$ python -q
>>> import numpy as np
>>> np.set_printoptions(precision=2, suppress=True, linewidth=160, legacy="1.25")
>>> tidy = lambda a: np.round(a, 2) + 0
>>> mat = np.load("x.npy")
>>> mat
array([[-1.6, -0.8, -0.7, -1. , -0.2],
       [-0.4,  0.7, -0.6, -0.2,  0.2],
       [ 0.5,  0.2, -0.7,  0.7,  0.3],
       [ 1. ,  0.3, -0.4, -0.5,  0.1],
       [-0.8,  2.1,  1.3,  0.2, -1.5]])
>>> rng = np.random.default_rng(726324)
>>> other = mat + rng.integers(-2, 3, (5, 4)) @ rng.integers(-2, 3, (4, 5))
>>> tidy(other)
array([[ -5.6,  -0.8,   4.3,  -2. ,  -4.2],
       [-11.4,   4.7,   8.4,  -2.2,   1.2],
       [ -4.5,   1.2,   5.3,  -1.3,  -1.7],
       [  8. ,  -3.7,  -7.4,   3.5,   1.1],
       [  3.2,  -4.9,   0.3,   4.2,  -9.5]])
>>> np.abs(other - mat).sum(axis=1)
array([14., 27., 16., 23., 24.])
>>> tidy(np.linalg.svd(other - mat, compute_uv=False))
array([22.09, 11.43,  2.97,  0.69,  0.  ])
>>> U, sig, Vt = np.linalg.svd(other, full_matrices=False)
>>> tidy(sig / sig[0])
array([1.  , 0.55, 0.12, 0.08, 0.03])
>>> tidy(np.sqrt((sig ** 2).sum())), tidy(np.linalg.norm(other))
(25.37, 25.37)
>>> tidy(U.T @ other @ Vt.T)
array([[22.01,  0.  ,  0.  ,  0.  ,  0.  ],
       [ 0.  , 12.19,  0.  ,  0.  ,  0.  ],
       [ 0.  ,  0.  ,  2.56,  0.  ,  0.  ],
       [ 0.  ,  0.  ,  0.  ,  1.83,  0.  ],
       [ 0.  ,  0.  ,  0.  ,  0.  ,  0.67]])
>>> U.shape, sig.shape, Vt.shape
((5, 5), (5,), (5, 5))
>>> other = np.array([[3, -3, 1], [-4, 2, 5], [5, -4, -5]])
>>> M = other + other.T
>>> M
array([[  6,  -7,   6],
       [ -7,   4,   1],
       [  6,   1, -10]])
>>> # symmetric, so the eigenvalues are real
>>> P = np.triu(np.array([[2, 2, 1], [2, 2, 0], [2, 0, 1]]), 1) + np.eye(3)
>>> other = P @ M @ np.linalg.inv(P)
>>> P @ M - M @ P
array([[ -8.,  -3., -14.],
       [  0.,  14.,   7.],
       [  0., -12.,  -6.]])
>>> tidy(np.linalg.det(other))
16.0
>>> other
array([[ -2.,   6.,   0.],
       [ -7.,  18.,   8.],
       [  6., -11., -16.]])
>>> np.linalg.matrix_rank(other)
3
>>> round(np.log10(np.linalg.cond(M)))
2
>>> np.linalg.matrix_rank(M, rtol=0.1)
2
>>> tidy(np.linalg.norm(M, 2) / np.linalg.norm(M))
0.71
>>> [round(float(x), 2) for x in np.linalg.svd(M, compute_uv=False)[:3]]
[12.78, 12.68, 0.1]
>>> def softmax(z):
...     e = np.exp(z - z.max(axis=-1, keepdims=True))
...     return e / e.sum(axis=-1, keepdims=True)
... 
>>> tidy(softmax(M[0] + 3))
array([0.5, 0. , 0.5])
>>> S = M @ M.T / np.sqrt(3)
>>> tidy(softmax(S))
array([[1., 0., 0.],
       [0., 1., 0.],
       [0., 0., 1.]])
>>> U, sig, Vt = np.linalg.svd(M)
>>> tidy(sig)
array([12.78, 12.68,  0.1 ])
>>> other = U[:, :2] @ np.diag(sig[:2]) @ Vt[:2]
>>> tidy(other)
array([[ 6.03, -6.96,  6.02],
       [-6.96,  4.06,  1.03],
       [ 6.02,  1.03, -9.99]])
>>> tidy(np.linalg.norm(M - other, 2)), tidy(sig[2])
(0.1, 0.1)
>>> np.linalg.matrix_rank(other)
2
>>> feats = np.loadtxt("run18.csv", delimiter=",")
>>> tidy(feats)
array([[ 0.43, -0.22,  0.74,  0.27,  0.77,  0.06],
       [-0.22,  0.08,  0.55,  0.1 , -0.02, -1.24],
       [ 0.74,  0.55, -0.29, -0.79, -0.79,  0.16],
       [ 0.27,  0.1 , -0.79,  0.05, -0.15, -0.34],
       [ 0.77, -0.02, -0.79, -0.15, -0.23, -0.49],
       [ 0.06, -1.24,  0.16, -0.34, -0.49, -1.04]])
>>> # symmetric
>>> tidy(np.trace(np.linalg.pinv(feats) @ feats))
5.0
>>> np.linalg.lstsq(feats[:-1].T, feats[-1])[2]
5
>>> tidy(np.linalg.eigvalsh(feats).min())
-2.0
>>> np.all(np.linalg.eigvalsh(feats) > 0)
False
>>> tidy(softmax(feats[3]))
array([0.24, 0.2 , 0.08, 0.19, 0.16, 0.13])
>>> tidy(softmax(feats).sum(axis=1))
array([1., 1., 1., 1., 1., 1.])
>>> S = feats @ feats.T / np.sqrt(6)
>>> softmax(S).round(6).argmax(axis=1)
array([0, 1, 2, 4, 4, 5])
>>> tidy(softmax(S))
array([[0.29, 0.18, 0.12, 0.13, 0.13, 0.15],
       [0.14, 0.28, 0.1 , 0.13, 0.13, 0.22],
       [0.09, 0.1 , 0.32, 0.16, 0.2 , 0.12],
       [0.11, 0.14, 0.18, 0.2 , 0.22, 0.15],
       [0.1 , 0.12, 0.19, 0.19, 0.23, 0.16],
       [0.1 , 0.18, 0.1 , 0.12, 0.14, 0.37]])
>>> tidy(softmax(S + np.triu(np.full(S.shape, -np.inf), 1)))
array([[1.  , 0.  , 0.  , 0.  , 0.  , 0.  ],
       [0.33, 0.67, 0.  , 0.  , 0.  , 0.  ],
       [0.18, 0.2 , 0.62, 0.  , 0.  , 0.  ],
       [0.18, 0.22, 0.28, 0.32, 0.  , 0.  ],
       [0.12, 0.15, 0.23, 0.23, 0.28, 0.  ],
       [0.1 , 0.18, 0.1 , 0.12, 0.14, 0.37]])
>>> f = np.array([3, -2, -5, 9, -3])
>>> other = mat + np.outer(f, np.eye(5)[1])
>>> tidy(np.linalg.det(other) / np.linalg.det(mat)), tidy(1 + np.linalg.solve(mat, f)[1])
(-0.52, -0.52)
>>> np.linalg.matrix_rank(other - mat)
1
>>> m1 = np.load("sample12.npy")
>>> m1
array([[ 1,  0,  0,  0,  0,  0,  0,  0,  0,  0,  0],
       [-1,  1,  0,  0,  0,  0,  0,  0,  0,  0,  0],
       [-7, -1,  1,  0,  0,  0,  0,  0,  0,  0,  0],
       [-2, -8, -5,  1,  0,  0,  0,  0,  0,  0,  0],
       [ 3,  4,  2, -7,  1,  0,  0,  0,  0,  0,  0],
       [-6,  5, -8, -4,  9,  1,  0,  0,  0,  0,  0],
       [ 0, -4,  1,  8,  2, -3,  1,  0,  0,  0,  0],
       [ 2, -2,  2,  8,  4,  1,  9,  1,  0,  0,  0],
       [-3, -2,  7,  1, -2,  7,  5,  1,  1,  0,  0],
       [ 5,  3,  0, -4, -9, -8,  4, -4, -6,  1,  0],
       [ 3,  8,  9, -1,  1,  4,  3, -1, -2,  0,  1]])
>>> # triangular, det is the product of the diagonal
>>> vec = np.array([1, -2, 1, 1, -2, 0, 0, 2, 1, -2, 0])
>>> np.einsum("ij,j->i", m1, vec)
array([  1,  -3,  -4,  10, -12, -46,  13,  10,  16,  -3, -11])
>>> np.linalg.norm(m1 @ vec) <= np.linalg.norm(m1, 2) * np.linalg.norm(vec) + 1e-9
True
>>> m1 @ np.ones(11)
array([  1.,   0.,  -7., -14.,   3.,  -3.,   5.,  25.,  15., -18.,  25.])
>>> m1 @ (2 * vec)
array([  2,  -6,  -8,  20, -24, -92,  26,  20,  32,  -6, -22])
>>> U, sig, Vt = np.linalg.svd(m1)
>>> tidy(sig)
array([20.08, 18.77, 16.92, 11.65,  8.75,  6.68,  3.15,  2.36,  0.3 ,  0.03,  0.  ])
>>> other = U[:, :10] @ np.diag(sig[:10]) @ Vt[:10]
>>> tidy(np.abs(m1 - other).max())
0.0
>>> np.linalg.matrix_rank(other)
10
>>> tidy(np.linalg.norm(m1 - other) / np.linalg.norm(m1))
0.0
>>> tidy(np.sort(np.linalg.eigvals(m1)))
array([1., 1., 1., 1., 1., 1., 1., 1., 1., 1., 1.])
>>> np.prod(np.diag(m1)), tidy(np.linalg.det(m1))
(1, 1.0)
>>> np.linalg.matrix_rank(m1 - m1[0, 0] * np.eye(11))
9
>>> blk = np.stack([m1, 2 * m1, m1[::-1]])
>>> tidy(np.linalg.det(blk))
array([   1., 2048.,   -1.])
>>> np.einsum("bij,cij->bc", blk, blk)
array([[1314, 2628,  169],
       [2628, 5256,  338],
       [ 169,  338, 1314]])
>>> np.linalg.matrix_rank(blk.reshape(3, -1))
2
>>> (blk @ m1.T).shape
(3, 11, 11)
>>> m1[6] @ m1[5]
-45
>>> tidy(np.linalg.norm(m1[6] - m1[5]))
20.2
>>> tidy(np.linalg.norm(m1[6], 1)), tidy(np.linalg.norm(m1[6], np.inf))
(19.0, 8.0)
>>> X = np.array([[6, -2, -7, -9, -5],
...     [0, -4, -1, -3, -6],
...     [0, 0, 7, -9, -9],
...     [0, 0, 0, 2, 0],
...     [0, 0, 0, 0, 7]])
>>> # triangular, det is the product of the diagonal
>>> tidy(np.linalg.det(M.T))
16.0
>>> q, Rm = np.linalg.qr(X)
>>> q.T @ q
array([[1., 0., 0., 0., 0.],
       [0., 1., 0., 0., 0.],
       [0., 0., 1., 0., 0.],
       [0., 0., 0., 1., 0.],
       [0., 0., 0., 0., 1.]])
>>> q.shape, Rm.shape
((5, 5), (5, 5))
>>> q @ Rm
array([[ 6., -2., -7., -9., -5.],
       [ 0., -4., -1., -3., -6.],
       [ 0.,  0.,  7., -9., -9.],
       [ 0.,  0.,  0.,  2.,  0.],
       [ 0.,  0.,  0.,  0.,  7.]])
>>> z = rng.permutation(5)
>>> z
array([3, 1, 2, 0, 4])
>>> other = X[z][:, z]
>>> other
array([[ 2,  0,  0,  0,  0],
       [-3, -4, -1,  0, -6],
       [-9,  0,  7,  0, -9],
       [-9, -2, -7,  6, -5],
       [ 0,  0,  0,  0,  7]])
>>> np.diag(other)
array([ 2, -4,  7,  6,  7])
>>> np.kron(np.eye(2, dtype=int), X)
array([[ 6, -2, -7, -9, -5,  0,  0,  0,  0,  0],
       [ 0, -4, -1, -3, -6,  0,  0,  0,  0,  0],
       [ 0,  0,  7, -9, -9,  0,  0,  0,  0,  0],
       [ 0,  0,  0,  2,  0,  0,  0,  0,  0,  0],
       [ 0,  0,  0,  0,  7,  0,  0,  0,  0,  0],
       [ 0,  0,  0,  0,  0,  6, -2, -7, -9, -5],
       [ 0,  0,  0,  0,  0,  0, -4, -1, -3, -6],
       [ 0,  0,  0,  0,  0,  0,  0,  7, -9, -9],
       [ 0,  0,  0,  0,  0,  0,  0,  0,  2,  0],
       [ 0,  0,  0,  0,  0,  0,  0,  0,  0,  7]])
>>> tidy(np.linalg.det(X.T))
-2352.0
>>> tidy(np.linalg.eigvals(X).sum().real)
18.0
>>> np.poly(X)
array([    1.,   -18.,    85.,   132., -1652.,  2352.])
>>> F = np.loadtxt("data.csv", delimiter=",")
>>> F
array([[ 4.31,  2.2 , -1.08],
       [ 4.39,  2.06, -1.15],
       [ 2.28,  1.05, -0.81],
       [ 4.5 ,  2.27, -1.24],
       [ 4.51,  2.14, -1.23],
       [ 0.1 ,  0.11,  0.09],
       [ 0.07, -0.09,  0.  ],
       [ 0.35, -0.1 ,  0.  ],
       [ 4.46,  2.14, -1.21],
       [-4.31, -2.17,  1.13],
       [-4.52, -2.23,  1.21],
       [-2.12, -1.1 ,  0.61],
       [ 4.3 ,  2.33, -1.26],
       [ 2.26,  1.14, -0.64],
       [-2.22, -1.04,  0.56],
       [-2.18, -1.09,  0.64],
       [ 4.37,  2.17, -1.22],
       [-4.57, -2.17,  1.32],
       [ 4.3 ,  2.28, -0.97],
       [ 2.34,  1.19, -0.64],
       [ 4.55,  2.16, -1.31],
       [ 2.35,  1.04, -0.52],
       [-0.1 ,  0.03,  0.05],
       [-4.53, -2.42,  1.27],
       [-2.23, -1.07,  0.57],
       [ 2.1 ,  1.04, -0.57],
       [-4.51, -2.1 ,  1.19],
       [-0.02,  0.02, -0.11],
       [ 4.39,  2.17, -1.3 ],
       [-2.28, -1.05,  0.51],
       [-0.03,  0.16,  0.06],
       [-4.43, -2.06,  1.14],
       [-2.25, -0.93,  0.6 ],
       [-4.4 , -2.14,  1.21],
       [ 2.19,  1.03, -0.63],
       [ 0.  ,  0.03,  0.06],
       [-2.17, -1.03,  0.69],
       [-2.22, -1.06,  0.57],
       [-2.15, -0.94,  0.58]])
>>> other = np.c_[F[:, :2] @ np.array([[-1, 1], [0, 0]]), np.array([1, 0, 1, 1, 1, 0, 0, 2, 0, 1, 2, 2, 2, 0, 2, 1, 2, 1, 0, 1, 2, 2, 1, 2, 2, 1, 2, 1, 2, 1, 0, 2, 1, 0, 0, 1, 2, 2, 1])]
>>> other
array([[-4.31,  4.31,  1.  ],
       [-4.39,  4.39,  0.  ],
       [-2.28,  2.28,  1.  ],
       [-4.5 ,  4.5 ,  1.  ],
       [-4.51,  4.51,  1.  ],
       [-0.1 ,  0.1 ,  0.  ],
       [-0.07,  0.07,  0.  ],
       [-0.35,  0.35,  2.  ],
       [-4.46,  4.46,  0.  ],
       [ 4.31, -4.31,  1.  ],
       [ 4.52, -4.52,  2.  ],
       [ 2.12, -2.12,  2.  ],
       [-4.3 ,  4.3 ,  2.  ],
       [-2.26,  2.26,  0.  ],
       [ 2.22, -2.22,  2.  ],
       [ 2.18, -2.18,  1.  ],
       [-4.37,  4.37,  2.  ],
       [ 4.57, -4.57,  1.  ],
       [-4.3 ,  4.3 ,  0.  ],
       [-2.34,  2.34,  1.  ],
       [-4.55,  4.55,  2.  ],
       [-2.35,  2.35,  2.  ],
       [ 0.1 , -0.1 ,  1.  ],
       [ 4.53, -4.53,  2.  ],
       [ 2.23, -2.23,  2.  ],
       [-2.1 ,  2.1 ,  1.  ],
       [ 4.51, -4.51,  2.  ],
       [ 0.02, -0.02,  1.  ],
       [-4.39,  4.39,  2.  ],
       [ 2.28, -2.28,  1.  ],
       [ 0.03, -0.03,  0.  ],
       [ 4.43, -4.43,  2.  ],
       [ 2.25, -2.25,  1.  ],
       [ 4.4 , -4.4 ,  0.  ],
       [-2.19,  2.19,  0.  ],
       [ 0.  ,  0.  ,  1.  ],
       [ 2.17, -2.17,  2.  ],
       [ 2.22, -2.22,  2.  ],
       [ 2.15, -2.15,  1.  ]])
>>> tidy(np.linalg.lstsq(F, other[:, 0])[0])
array([-1.,  0.,  0.])
>>> tidy(np.linalg.norm(np.linalg.qr(F)[0].T @ other, axis=0) ** 2 / ((other ** 2).sum(axis=0) + 1e-12))
array([1.  , 1.  , 0.03])
>>> tidy(np.linalg.norm(other - F @ np.linalg.lstsq(F, other)[0], axis=0))
array([0.  , 0.  , 8.55])
